$ python -q
>>> import numpy as np
>>> from numpy import linalg as LA
>>> np.set_printoptions(precision=2, suppress=True, linewidth=140)
>>> K = np.load("w.npy")
>>> K
array([[ 3.97, -0.13,  0.2 ,  0.08],
       [-0.13,  1.85,  1.04,  1.61],
       [ 0.2 ,  1.04,  2.4 , -0.65],
       [ 0.08,  1.61, -0.65,  2.78]])
>>> Y = K / np.sqrt((K ** 2).mean(axis=1, keepdims=True))
>>> Y[1]
array([-0.1 ,  1.39,  0.78,  1.21])
>>> LA.norm(Y, axis=1)
array([2., 2., 2., 2.])
>>> round(float(LA.norm(K, 2) / LA.norm(K)), 2)
0.62
>>> LA.matrix_rank(K, rtol=0.1)
np.int64(3)
>>> w, vecs = LA.eigh(K)
>>> w.round(2) + 0
array([0., 3., 4., 4.])
>>> vecs @ np.diag(w) @ vecs.T
array([[ 3.97, -0.13,  0.2 ,  0.08],
       [-0.13,  1.85,  1.04,  1.61],
       [ 0.2 ,  1.04,  2.4 , -0.65],
       [ 0.08,  1.61, -0.65,  2.78]])
>>> data = np.load("case17.npy")
>>> data
array([[ -6.47, -14.76,   6.54],
       [ -0.08,   4.02,  -5.48],
       [  5.23,  15.95,   4.16],
       [ -3.85, -27.75,  40.41],
       [ -4.93,   7.39,  -1.81],
       [ 12.41,  19.12, -37.57],
       [  7.87,   1.5 ,  -4.79],
       [  8.95,   9.51,  -5.85],
       [-10.75,  -8.9 ,   8.14],
       [-15.33, -26.82,   9.2 ],
       [ -2.22,   3.72,  -9.07],
       [  4.08,  10.02,  -8.05],
       [ -3.74,  11.33, -25.73],
       [-11.73, -16.98,  14.91],
       [  5.97,   7.02,   1.44],
       [ -2.26,   4.97,  16.76],
       [ 20.71,   8.75,  14.39],
       [-12.68, -26.23,   9.82],
       [  4.82,   7.72, -13.36],
       [ 10.3 ,  21.28, -26.09],
       [ -9.37, -13.68,   5.27],
       [  9.72,  17.13,  -8.41]])
>>> cen = data - data.mean(axis=0)
>>> left, sv, Vh = LA.svd(cen, full_matrices=False)
>>> np.round((sv ** 2).sum() ** 2 / (sv ** 4).sum(), 2)
np.float64(1.5)
>>> sv
array([100.59,  46.54,  20.45])
>>> Vh[0] * np.sign(Vh[0, np.abs(Vh[0]).argmax()])
array([-0.3 , -0.65,  0.69])
>>> LA.matrix_rank(cen)
np.int64(3)
>>> cen = (data - data.mean(axis=0)) / data.std(axis=0)
>>> cen.std(axis=0)
array([1., 1., 1.])
>>> coef = LA.lstsq(np.delete(cen, 0, axis=1), cen[:, 0])[0]
>>> coef
array([1. , 0.3])
>>> cov = np.cov(data, rowvar=False)
>>> np.median(data, axis=0)
array([-1.15,  5.99, -0.19])
>>> np.polyfit(data[:, 2], data[:, 1], 1)
array([-0.65,  0.2 ])
>>> np.corrcoef(data.T)
array([[ 1.  ,  0.78, -0.41],
       [ 0.78,  1.  , -0.71],
       [-0.41, -0.71,  1.  ]])
>>> cov
array([[  88.96,  112.89,  -64.69],
       [ 112.89,  234.43, -183.3 ],
       [ -64.69, -183.3 ,  281.48]])
>>> data.std(axis=0)
array([ 9.21, 14.96, 16.39])
>>> d = LA.norm(data[:, None] - data[None], axis=-1)
>>> d.shape
(22, 22)
>>> d[6].round(6).argsort(kind="stable")[:4]
array([ 6,  7,  1, 14])
>>> np.flatnonzero(d[6] < d.mean() / 2)
array([ 1,  4,  6,  7, 10, 11, 14, 18])
>>> d.mean(axis=1).argmax()
np.int64(3)
>>> np.unravel_index(d.round(6).argmax(), d.shape)
(np.int64(3), np.int64(5))
>>> rng = np.random.default_rng(172952)
>>> Y = data + rng.integers(-2, 3, (22, 2)) @ rng.integers(-2, 3, (2, 3))
>>> Y
array([[ -7.47, -11.76,   6.54],
       [ -0.08,   4.02,  -5.48],
       [  9.23,  15.95,   1.16],
       [  0.15, -27.75,  37.41],
       [ -4.93,   7.39,  -1.81],
       [ 14.41,  17.12, -38.57],
       [  6.87,   4.5 ,  -4.79],
       [  7.95,  12.51,  -5.85],
       [-14.75,  -8.9 ,  11.14],
       [-20.33, -23.82,  12.2 ],
       [  2.78,   0.72, -12.07],
       [ 10.08,   8.02, -12.05],
       [ -7.74,  11.33, -22.73],
       [ -9.73, -18.98,  13.91],
       [ 10.97,   4.02,  -1.56],
       [ -0.26,   6.97,  14.76],
       [ 16.71,  12.75,  16.39],
       [-17.68, -23.23,  12.82],
       [  4.82,   7.72, -13.36],
       [  5.3 ,  24.28, -23.09],
       [ -7.37, -15.68,   4.27],
       [ 11.72,  15.13,  -9.41]])
>>> LA.matrix_rank(Y - data, tol=1e-8)
np.int64(2)
>>> Y = np.array([[2, 1, 2, 2], [2, 1, 1, 0], [2, 0, 2, 2], [0, 0, 0, 0]])
>>> Y[-1] = Y[0]
>>> arr = Y + 0.1 * np.eye(4)
>>> arr
array([[2.1, 1. , 2. , 2. ],
       [2. , 1.1, 1. , 0. ],
       [2. , 0. , 2.1, 2. ],
       [2. , 1. , 2. , 2.1]])
>>> left, sv, Vh = LA.svd(arr)
>>> np.argmax(sv[:-1] / (sv[1:] + 1e-6)) + 1
np.int64(3)
>>> Y = left[:, :3] @ np.diag(sv[:3]) @ Vh[:3]
>>> LA.matrix_rank(Y)
np.int64(3)
>>> np.round(LA.norm(arr - Y, 2), 2), round(float(sv[3]), 2)
(np.float64(0.01), 0.01)
>>> q, vecs = LA.qr(arr[:, :1])[0], LA.qr(arr[:, 1:])[0]
>>> sv = LA.svd(q.T @ vecs, compute_uv=False)
>>> sv
array([1.])
>>> (sv > 0.9).sum()
np.int64(1)
>>> W0 = np.loadtxt("a.csv", delimiter=",")
>>> W0
array([[3., 3., 3.],
       [3., 6., 6.],
       [3., 6., 9.]])
>>> np.unravel_index(np.abs(W0).argmax(), W0.shape)
(np.int64(2), np.int64(2))
>>> W0.sum(axis=1)
array([ 9., 15., 18.])
>>> W0.shape
(3, 3)
>>> W0[:, 3]
Traceback (most recent call last):
  File "<python-input-59>", line 1, in <module>
    W0[:, 3]
    ~~^^^^^^
IndexError: index 3 is out of bounds for axis 1 with size 3
>>> LA.rank(W0)
Traceback (most recent call last):
  File "<python-input-60>", line 1, in <module>
    LA.rank(W0)
    ^^^^^^^
AttributeError: module 'numpy.linalg' has no attribute 'rank'
>>> x0 = np.array([3, 3, 1])
>>> rhs = W0 @ x0
>>> rhs
array([21., 33., 36.])
>>> LA.solve(W0, rhs)
array([3., 3., 1.])
>>> LA.solve(W0, 4 * rhs)
array([12., 12.,  4.])
>>> LA.solve(W0.T, W0[0])
array([1., 0., 0.])
>>> LA.solve(W0, W0[:, 1])
array([0., 1., 0.])
>>> x0 = np.array([-2, -1, 0])
>>> rhs = W0 @ x0
>>> coef, lr = np.zeros(3), 1 / LA.norm(W0, 2) ** 2
>>> for i in range(200):
...     coef -= lr * W0.T @ (W0 @ coef - rhs)
...     if i % 50 == 0: print(i, round(LA.norm(W0 @ coef - rhs), 2))
... 
0 3.44
50 1.55
100 0.72
150 0.38
>>> coef
array([-1.82, -1.13,  0.03])
>>> E = np.array([[5.0, 0.0, 0.0], [0.0, 5.0, 4.0], [0.0, 4.0, 5.0]])
>>> E
array([[5., 0., 0.],
       [0., 5., 4.],
       [0., 4., 5.]])
>>> w, vecs = LA.eig(E)
>>> np.sort(LA.eigvals(LA.inv(E)))
array([0.11, 0.2 , 1.  ])
>>> w
array([9., 1., 5.])
>>> E @ vecs[:, 0] - w[0] * vecs[:, 0]
array([0., 0., 0.])
>>> w, vecs = LA.eigh(E)
>>> np.unique(w.round(6) + 0, return_counts=True)[1]
array([1, 1, 1])
>>> (w > 1e-8).sum(), (w < -1e-8).sum()
(np.int64(3), np.int64(0))
>>> vecs @ np.diag(w) @ vecs.T
array([[5., 0., 0.],
       [0., 5., 4.],
       [0., 4., 5.]])
>>> LA.eigvalsh(E @ E)
array([ 1., 25., 81.])
>>> w.sum(), np.trace(E)
(np.float64(15.0), np.float64(15.0))
>>> np.sort(LA.eigvals(E).real)
array([1., 5., 9.])
>>> labels = rng.permutation(3)
>>> Y = E[:, labels] * rng.choice([-1, 1], 3)
>>> Y
array([[ 0.,  0., -5.],
       [ 4.,  5., -0.],
       [ 5.,  4., -0.]])
>>> left, _, Vh = LA.svd(E.T @ Y)
>>> np.round(LA.lstsq(E, Y)[0], 2) + 0
array([[ 0.,  0., -1.],
       [ 0.,  1.,  0.],
       [ 1.,  0.,  0.]])
>>> np.round(left @ Vh, 2) + 0
array([[ 0.,  0., -1.],
       [ 0.,  1.,  0.],
       [ 1.,  0.,  0.]])
>>> J = np.array([[-0.33, 0.33, 0.15, 0.15],
...     [1.43, 0.53, 1.03, 0.61],
...     [0.33, -1.45, -1.11, -0.87],
...     [0.55, 1.69, 1.67, 1.19]])
>>> np.round(LA.det(J[::-1]), 2)
np.float64(0.0)
>>> np.round(LA.eigvals(J), 2) + 0
array([ 0.57, -0.29,  0.  ,  0.  ])
>>> np.round(LA.eigvals(J).sum().real, 2)
np.float64(0.28)
>>> round(LA.det(2 * J), 2), np.round(LA.det(J), 2)
(np.float64(0.0), np.float64(0.0))
>>> labels = rng.permutation(4)
>>> labels
array([2, 0, 3, 1])
>>> Y = J[labels][:, labels]
>>> round(float(LA.det(Y)), 2), np.round(LA.det(J[labels]), 2)
(0.0, np.float64(-0.0))
>>> Y
array([[-1.11,  0.33, -0.87, -1.45],
       [ 0.15, -0.33,  0.15,  0.33],
       [ 1.67,  0.55,  1.19,  1.69],
       [ 1.03,  1.43,  0.61,  0.53]])
>>> np.argsort(-LA.norm(J, axis=0).round(6), kind="stable")[:3]
array([1, 2, 3])
>>> LA.cond(J) > 100
np.True_
>>> LA.matrix_rank(J, rtol=0.1)
np.int64(2)
>>> np.allclose(J @ J.T, J.T @ J)
False
>>> round(float(np.trace(J)), 2)
0.28
>>> assert J == J.T
Traceback (most recent call last):
  File "<python-input-107>", line 1, in <module>
    assert J == J.T
           ^^^^^^^^
ValueError: The truth value of an array with more than one element is ambiguous. Use a.any() or a.all()
>>> left, sv, Vh = LA.svd(J)
>>> vecs = Vh[:(sv > 1e-8).sum()]
>>> x0 = J[1] + 5 * J[2] + rng.integers(2) * np.eye(4)[0]
>>> x0
array([ 4.08, -6.72, -4.52, -3.74])
>>> np.allclose(vecs.T @ vecs @ x0, x0)
False
>>> mat = np.loadtxt("arr.csv", delimiter=",")
>>> mat
array([[-0.15,  0.93,  0.34,  0.08],
       [ 0.  , -0.19,  0.69, -0.7 ],
       [-0.92, -0.03, -0.28, -0.27],
       [-0.36, -0.33,  0.57,  0.66]])
>>> # keeps lengths
>>> np.round(mat.T @ mat, 2) + 0
array([[1., 0., 0., 0.],
       [0., 1., 0., 0.],
       [0., 0., 1., 0.],
       [0., 0., 0., 1.]])
>>> LA.pinv(mat)
array([[-0.15,  0.  , -0.92, -0.36],
       [ 0.93, -0.19, -0.03, -0.33],
       [ 0.34,  0.69, -0.28,  0.57],
       [ 0.08, -0.7 , -0.27,  0.66]])
>>> round(mat[:, 1] @ mat[:, 3], 2)
np.float64(0.0)
>>> x0 = np.array([2, 0, 2, -2])
>>> rhs = mat @ x0
>>> rhs
array([ 0.2 ,  2.78, -1.86, -0.88])
>>> LA.solve(mat, rhs)
array([ 2.,  0.,  2., -2.])
>>> np.round(LA.solve(mat.T, mat[3]), 2) + 0
array([0., 0., 0., 1.])
>>> LA.solve(mat, rhs + mat[:, 1])
array([ 2.,  1.,  2., -2.])
>>> np.round(LA.solve(mat, 3 * rhs), 2) + 0
array([ 6.,  0.,  6., -6.])
>>> Y = np.array([[2, 1, 3], [2, -2, 3]])
>>> Z = np.kron(Y, mat)
>>> np.round(LA.norm(Z, 2), 2), round(LA.norm(Y, 2) * LA.norm(mat, 2), 2)
(np.float64(5.16), np.float64(5.16))
>>> LA.matrix_rank(Z)
np.int64(8)
>>> assert mat == mat.T
Traceback (most recent call last):
  File "<python-input-130>", line 1, in <module>
    assert mat == mat.T
           ^^^^^^^^^^^^
ValueError: The truth value of an array with more than one element is ambiguous. Use a.any() or a.all()
>>> mat @ mat
array([[-0.32, -0.35,  0.54, -0.69],
       [-0.39,  0.25, -0.72, -0.52],
       [ 0.5 , -0.75, -0.41, -0.16],
       [-0.71, -0.5 , -0.13,  0.48]])
>>> LA.determinant(mat)
Traceback (most recent call last):
  File "<python-input-132>", line 1, in <module>
    LA.determinant(mat)
    ^^^^^^^^^^^^^^
AttributeError: module 'numpy.linalg' has no attribute 'determinant'
>>> round(float(LA.det(mat)), 2)
-1.0
>>> f = np.array([-1, 4, 4]) + 0.5
>>> m1 = np.outer(f, f) / (f @ f)
>>> m1
array([[ 0.01, -0.06, -0.06],
       [-0.06,  0.5 ,  0.5 ],
       [-0.06,  0.5 ,  0.5 ]])
>>> LA.lstsq(m1[:-1].T, m1[-1])[2]
np.int32(1)
>>> m1 @ LA.pinv(m1) @ m1
array([[ 0.01, -0.06, -0.06],
       [-0.06,  0.5 ,  0.5 ],
       [-0.06,  0.5 ,  0.5 ]])
>>> np.abs(np.diag(LA.qr(m1)[1])) > 1e-9
array([ True, False, False])
>>> round(float(np.trace(LA.pinv(m1) @ m1)), 2)
1.0
